$ ipython --no-banner

In [1]: import numpy as np

In [2]: np.set_printoptions(precision=3, suppress=True, linewidth=140)

In [3]: def tidy(a):
   ...:     return np.round(a, 3) + 0
   ...: 

In [4]: m1 = np.load("block15.npy")

In [5]: print(m1)
[[  0   0   0   0]
 [  2   1  -9  -4]
 [  2   1  -9  -4]
 [  0   0   0   0]
 [  2   1  -9  -4]
 [  3  -8  -3   9]
 [  7   8   4  -4]
 [ 10   0   1   5]
 [  2   1  -9  -4]
 [  8  -8 -10  -6]
 [  3  -8  -3   9]
 [  7   8   4  -4]
 [  5   0  -7 -15]
 [  0   0   0   0]
 [  7   8   4  -4]
 [  0   0   0   0]
 [  0   0   0   0]
 [  2   1  -9  -4]
 [  5   0  -7 -15]
 [  5  -7 -12   5]
 [ -4  -9  -2  -7]
 [ -4  -9  -2  -7]
 [  9   9  -5  -8]
 [ 10   0   1   5]
 [  7   8   4  -4]
 [  2   1  -9  -4]
 [  5  -7 -12   5]]

In [6]: cen = m1 - m1.mean(axis=0)

In [7]: vecs = np.linalg.svd(cen)[2][:3]

In [8]: other = cen - cen @ vecs.T @ vecs

In [9]: print(tidy((cen @ vecs.T).std(axis=0)))
[6.766 5.984 4.093]

In [10]: print(np.linalg.norm(other, axis=1).round(6).argmax())
9

In [11]: print(tidy(np.diag(vecs.T @ vecs)))
[0.555 0.656 0.881 0.907]

In [12]: Q, vecs = np.linalg.qr(m1[:, :3])[0], np.linalg.qr(m1[:, 3:])[0]

In [13]: sigma = np.linalg.svd(Q.T @ vecs, compute_uv=False)

In [14]: print(tidy(np.linalg.norm(Q @ Q.T - vecs @ vecs.T, 2)))
1.0

In [15]: W0 = 4 * np.eye(7) + np.ones((7, 7))

In [16]: print(W0)
[[5. 1. 1. 1. 1. 1. 1.]
 [1. 5. 1. 1. 1. 1. 1.]
 [1. 1. 5. 1. 1. 1. 1.]
 [1. 1. 1. 5. 1. 1. 1.]
 [1. 1. 1. 1. 5. 1. 1.]
 [1. 1. 1. 1. 1. 5. 1.]
 [1. 1. 1. 1. 1. 1. 5.]]

In [17]: vec = np.ones(7)

In [18]: for _ in range(6):
    ...:     vec = W0 @ vec
    ...:     vec /= np.linalg.norm(vec)
    ...:     print(round(vec @ W0 @ vec, 3))
    ...: 
11.0
11.0
11.0
11.0
11.0
11.0

In [19]: print(tidy(vec))
[0.378 0.378 0.378 0.378 0.378 0.378 0.378]
